In [1]: import numpy as np

In [2]: np.set_printoptions(precision=1, suppress=True, linewidth=140, floatmode="fixed")

In [3]: J = np.array([[3, -3, -3], [-3, 0, 2], [3, -3, 1], [-2, 2, -2]])

In [4]: J[:, 1] = 2 * J[:, 0]

In [5]: J
Out[5]: 
array([[ 3,  6, -3],
       [-3, -6,  2],
       [ 3,  6,  1],
       [-2, -4, -2]])

In [6]: np.linalg.norm(J, axis=1)
Out[6]: array([7.3, 7.0, 6.8, 4.9])

In [7]: round(float(np.linalg.norm(J) ** 2 / np.linalg.norm(J, 2) ** 2), 1)
Out[7]: 1.1

In [8]: np.linalg.norm(J, axis=1).argmax()
Out[8]: np.int64(0)

In [9]: np.round(np.linalg.norm(J[2] - J[3]), 1)
Out[9]: np.float64(11.6)

In [10]: Y = J / np.linalg.norm(J, axis=1, keepdims=True)

In [11]: gram = Y @ Y.T

In [12]: gram
Out[12]: 
array([[ 1.0, -1.0,  0.8, -0.7],
       [-1.0,  1.0, -0.9,  0.8],
       [ 0.8, -0.9,  1.0, -1.0],
       [-0.7,  0.8, -1.0,  1.0]])

In [13]: round(float(np.degrees(np.arccos(np.clip(gram[0, 1], -1, 1)))), 1)
Out[13]: 172.5

In [14]: (gram - 2 * np.eye(4)).round(6).argmax(axis=1)
Out[14]: array([2, 3, 0, 1])

In [15]: [round(float(x), 1) for x in np.linalg.svd(J, compute_uv=False)[:3]]
Out[15]: [12.5, 4.0, 0.0]

In [16]: round(np.linalg.norm(J, 2) / np.linalg.norm(J), 1)
Out[16]: np.float64(1.0)

In [17]: np.argsort(-np.linalg.norm(J, axis=0).round(6), kind="stable")[:3]
Out[17]: array([1, 0, 2])

In [18]: np.linalg.matrix_rank(J, rtol=0.1)
Out[18]: np.int64(2)

In [19]: np.linalg.cond(J) > 100
Out[19]: np.True_

In [20]: Uu, s, Vt = np.linalg.svd(J)

In [21]: np.argmax(s[:-1] / (s[1:] + 1e-6)) + 1
Out[21]: np.int64(2)

In [22]: s.round(1) + 0
Out[22]: array([12.5,  4.0,  0.0])

In [23]: Y = Uu[:, :2] @ np.diag(s[:2]) @ Vt[:2]

In [24]: np.round(np.abs(J - Y).max(), 1)
Out[24]: np.float64(0.0)

In [25]: round(np.linalg.norm(J - Y, 2), 1), round(float(s[2]), 1)
Out[25]: (np.float64(0.0), 0.0)

In [26]: blk = np.stack([J, 2 * J, J[::-1]])

In [27]: (blk @ J.T).shape
Out[27]: (3, 4, 4)

In [28]: blk.shape
Out[28]: (3, 4, 3)

In [29]: X = np.load("x.npy")

In [30]: X
Out[30]: 
array([[-0.4,  0.1, -0.4, -0.8],
       [-0.1, -0.4,  0.8, -0.5],
       [ 0.6, -0.6, -0.4, -0.3],
       [-0.6, -0.7, -0.2,  0.3]])

In [31]: # keeps lengths

In [32]: X.shape
Out[32]: (4, 4)

In [33]: round(float(np.abs(X).max()), 1)
Out[33]: 0.8

In [34]: np.diff(X, axis=0)
Out[34]: 
array([[ 0.4, -0.5,  1.2,  0.3],
       [ 0.7, -0.2, -1.2,  0.2],
       [-1.3, -0.1,  0.2,  0.6]])

In [35]: round(float(np.linalg.norm(X)), 1)
Out[35]: 2.0

In [36]: Y = np.array([[2, -1, -3], [-3, -2, 2], [2, -3, -3]])

In [37]: Y[-1] = Y[0]

In [38]: feats = Y + 0.1 * np.eye(3)

In [39]: feats
Out[39]: 
array([[ 2.1, -1.0, -3.0],
       [-3.0, -1.9,  2.0],
       [ 2.0, -1.0, -2.9]])

In [40]: np.kron(np.eye(2, dtype=int), feats)
Out[40]: 
array([[ 2.1, -1.0, -3.0,  0.0, -0.0, -0.0],
       [-3.0, -1.9,  2.0, -0.0, -0.0,  0.0],
       [ 2.0, -1.0, -2.9,  0.0, -0.0, -0.0],
       [ 0.0, -0.0, -0.0,  2.1, -1.0, -3.0],
       [-0.0, -0.0,  0.0, -3.0, -1.9,  2.0],
       [ 0.0, -0.0, -0.0,  2.0, -1.0, -2.9]])

In [41]: round(float(np.linalg.det(2 * feats)), 1), round(float(np.linalg.det(feats)), 1)
Out[41]: (0.6, 0.1)

In [42]: round(np.linalg.det(feats.T), 1)
Out[42]: np.float64(0.1)

In [43]: round(float(np.linalg.det(feats[::-1])), 1)
Out[43]: -0.1

In [44]: Y = feats / np.linalg.norm(feats, axis=1, keepdims=True)

In [45]: gram = Y @ Y.T

In [46]: gram[0]
Out[46]: array([ 1.0, -0.7,  1.0])

In [47]: np.linalg.norm(Y, axis=1)
Out[47]: array([1.0, 1.0, 1.0])

In [48]: round(np.degrees(np.arccos(np.clip(gram[0, 2], -1, 1))), 1)
Out[48]: np.float64(0.7)

In [49]: Uu, s, Vt = np.linalg.svd(feats)

In [50]: s.round(1) + 0
Out[50]: array([6.1, 2.6, 0.0])

In [51]: np.argmax(s[:-1] / (s[1:] + 1e-6)) + 1
Out[51]: np.int64(2)

In [52]: Y = Uu[:, :2] @ np.diag(s[:2]) @ Vt[:2]

In [53]: round(float(np.linalg.norm(feats - Y) / np.linalg.norm(feats)), 1)
Out[53]: 0.0

In [54]: np.linalg.matrix_rank(feats, rtol=0.05)
Out[54]: np.int64(2)

In [55]: np.linalg.matrix_rank(Y)
Out[55]: np.int64(2)

In [56]: A = np.array([[-2, 3, -2, -3], [-3, -1, -3, -3], [2, 1, -1, 2]])

In [57]: A[2] = A[1]

In [58]: A
Out[58]: 
array([[-2,  3, -2, -3],
       [-3, -1, -3, -3],
       [-3, -1, -3, -3]])

In [59]: Uu, s, Vt = np.linalg.svd(A)

In [60]: evecs = Vt[:(s > 1e-8).sum()]

In [61]: rng = np.random.default_rng(654)

In [62]: x = A[0] + -1 * A[1] + rng.integers(2) * np.eye(4)[3]

In [63]: x
Out[63]: array([1.0, 4.0, 1.0, 0.0])

In [64]: np.diag(evecs.T @ evecs)
Out[64]: array([0.3, 1.0, 0.3, 0.4])

In [65]: np.allclose(evecs.T @ evecs @ x, x)
Out[65]: True

In [66]: round(np.linalg.norm(x - evecs.T @ evecs @ x), 1)
Out[66]: np.float64(0.0)

In [67]: evecs.T @ evecs
Out[67]: 
array([[ 0.3,  0.1,  0.3,  0.3],
       [ 0.1,  1.0,  0.1, -0.2],
       [ 0.3,  0.1,  0.3,  0.3],
       [ 0.3, -0.2,  0.3,  0.4]])
